% ipython --no-banner

In [1]: import numpy as np

In [2]: np.set_printoptions(suppress=True, linewidth=200)

In [3]: M = np.array([[4, 5, 6, 7, 8, 9, 10, 11],
   ...:     [12, 13, 14, 15, 16, 17, 18, 19],
   ...:     [20, 21, 22, 23, 24, 25, 26, 27],
   ...:     [28, 29, 30, 31, 32, 33, 34, 35],
   ...:     [36, 37, 38, 39, 40, 41, 42, 43]])

In [4]: np.linalg.cond(M) > 100
Out[4]: np.True_

In [5]: np.linalg.matrix_rank(M, rtol=0.1)
Out[5]: np.int64(1)

In [6]: np.argsort(-np.linalg.norm(M, axis=0).round(6), kind="stable")[:3]
Out[6]: array([7, 6, 5])

In [7]: round(float(np.linalg.norm(M, 2) / np.linalg.norm(M)), 3)
Out[7]: 0.999

In [8]: Uu, sv, VT = np.linalg.svd(M, full_matrices=False)

In [9]: sv.round(3) + 0
Out[9]: array([165.471,   6.266,   0.   ,   0.   ,   0.   ])

In [10]: np.round(np.sqrt((sv ** 2).sum()), 3), np.round(np.linalg.norm(M), 3)
Out[10]: (np.float64(165.59), np.float64(165.59))

In [11]: np.round(Uu.T @ Uu, 3) + 0
Out[11]: 
array([[1., 0., 0., 0., 0.],
       [0., 1., 0., 0., 0.],
       [0., 0., 1., 0., 0.],
       [0., 0., 0., 1., 0.],
       [0., 0., 0., 0., 1.]])

In [12]: np.abs(Uu[:, 0]).round(6).argmax()
Out[12]: np.int64(4)

In [13]: J = np.load("test1.npy")

In [14]: J
Out[14]: 
array([[ -4,   0,  -2,  -6],
       [-10,   0,  -5, -15],
       [ -2,   0,  -1,  -3],
       [-16,   0,  -8, -24],
       [-16,   0,  -8, -24],
       [  8,   0,   4,  12],
       [ 16,   0,   8,  24]])

In [15]: rank = np.linalg.matrix_rank(J)

In [16]: rank
Out[16]: np.int64(1)

In [17]: ns = np.linalg.svd(J)[2][rank:].T

In [18]: np.round(ns @ ns.T, 3) + 0
Out[18]: 
array([[ 0.714,  0.   , -0.143, -0.429],
       [ 0.   ,  1.   ,  0.   ,  0.   ],
       [-0.143,  0.   ,  0.929, -0.214],
       [-0.429,  0.   , -0.214,  0.357]])

In [19]: [int(np.linalg.matrix_rank(np.delete(J, i, axis=0))) for i in range(7)]
Out[19]: [1, 1, 1, 1, 1, 1, 1]

In [20]: np.round(J @ ns, 3) + 0
Out[20]: 
array([[0., 0., 0.],
       [0., 0., 0.],
       [0., 0., 0.],
       [0., 0., 0.],
       [0., 0., 0.],
       [0., 0., 0.],
       [0., 0., 0.]])

In [21]: np.allclose(J @ ns, 0)
Out[21]: True

In [22]: [int(np.linalg.matrix_rank(J[:, :j + 1])) for j in range(4)]
Out[22]: [1, 1, 1, 1]

In [23]: np.linalg.matrix_rank(J.T @ J), np.linalg.matrix_rank(J @ J.T)
Out[23]: (np.int64(1), np.int64(1))

In [24]: ns.shape
Out[24]: (4, 3)
